$ ipython --no-banner

In [1]: import numpy as np

In [2]: from numpy import linalg as LA

In [3]: np.set_printoptions(suppress=True, linewidth=120)

In [4]: arr = np.loadtxt("a.csv", delimiter=",")

In [5]: arr
Out[5]: 
array([[ 0.,  0.,  0.,  0.,  0.,  0.,  0.,  0.,  0.,  0.,  0.,  0.],
       [ 0.,  2.,  0.,  0.,  0.,  0.,  0.,  0.,  0.,  0.,  0.,  0.],
       [ 1., -3., -2.,  0.,  0.,  0.,  0.,  0.,  0.,  0.,  0.,  0.],
       [-1., -2.,  2., -3.,  0.,  0.,  0.,  0.,  0.,  0.,  0.,  0.],
       [ 2.,  0.,  1., -2., -2.,  0.,  0.,  0.,  0.,  0.,  0.,  0.],
       [ 2., -2., -2.,  1., -2.,  1.,  0.,  0.,  0.,  0.,  0.,  0.],
       [ 3., -2., -1.,  3., -1., -1.,  1.,  0.,  0.,  0.,  0.,  0.],
       [-1., -2.,  1.,  0.,  3.,  2.,  1.,  0.,  0.,  0.,  0.,  0.],
       [ 1., -3.,  1., -1., -3.,  1.,  2., -3.,  1.,  0.,  0.,  0.],
       [ 2., -2., -2.,  1.,  0., -2.,  1.,  2.,  2., -1.,  0.,  0.],
       [-2., -1.,  0.,  3., -2.,  1.,  3.,  0.,  3.,  2.,  1.,  0.],
       [ 2., -3.,  2., -2.,  2., -2.,  0., -3., -3.,  2., -1., -2.]])

In [6]: # looks like rank 11

In [7]: rng = np.random.default_rng(4107)

In [8]: labels = rng.permutation(12)

In [9]: labels
Out[9]: array([ 4,  8,  5, 11,  2,  9,  7,  1,  3,  0, 10,  6])

In [10]: A2 = arr[labels][:, labels]

In [11]: np.trace(A2)
Out[11]: np.float64(-4.0)

In [12]: A2
Out[12]: 
array([[-2.,  0.,  0.,  0.,  1.,  0.,  0.,  0., -2.,  2.,  0.,  0.],
       [-3.,  1.,  1.,  0.,  1.,  0., -3., -3., -1.,  1.,  0.,  2.],
       [-2.,  0.,  1.,  0., -2.,  0.,  0., -2.,  1.,  2.,  0.,  0.],
       [ 2., -3., -2., -2.,  2.,  2., -3., -3., -2.,  2., -1.,  0.],
       [ 0.,  0.,  0.,  0., -2.,  0.,  0., -3.,  0.,  1.,  0.,  0.],
       [ 0.,  2., -2.,  0., -2., -1.,  2., -2.,  1.,  2.,  0.,  1.],
       [ 3.,  0.,  2.,  0.,  1.,  0.,  0., -2.,  0., -1.,  0.,  1.],
       [ 0.,  0.,  0.,  0.,  0.,  0.,  0.,  2.,  0.,  0.,  0.,  0.],
       [ 0.,  0.,  0.,  0.,  2.,  0.,  0., -2., -3., -1.,  0.,  0.],
       [ 0.,  0.,  0.,  0.,  0.,  0.,  0.,  0.,  0.,  0.,  0.,  0.],
       [-2.,  3.,  1.,  0.,  0.,  2.,  0., -1.,  3., -2.,  1.,  3.],
       [-1.,  0., -1.,  0., -1.,  0.,  0., -2.,  3.,  3.,  0.,  1.]])

In [13]: np.diag(A2)
Out[13]: array([-2.,  1.,  1., -2., -2., -1.,  0.,  2., -3.,  0.,  1.,  1.])
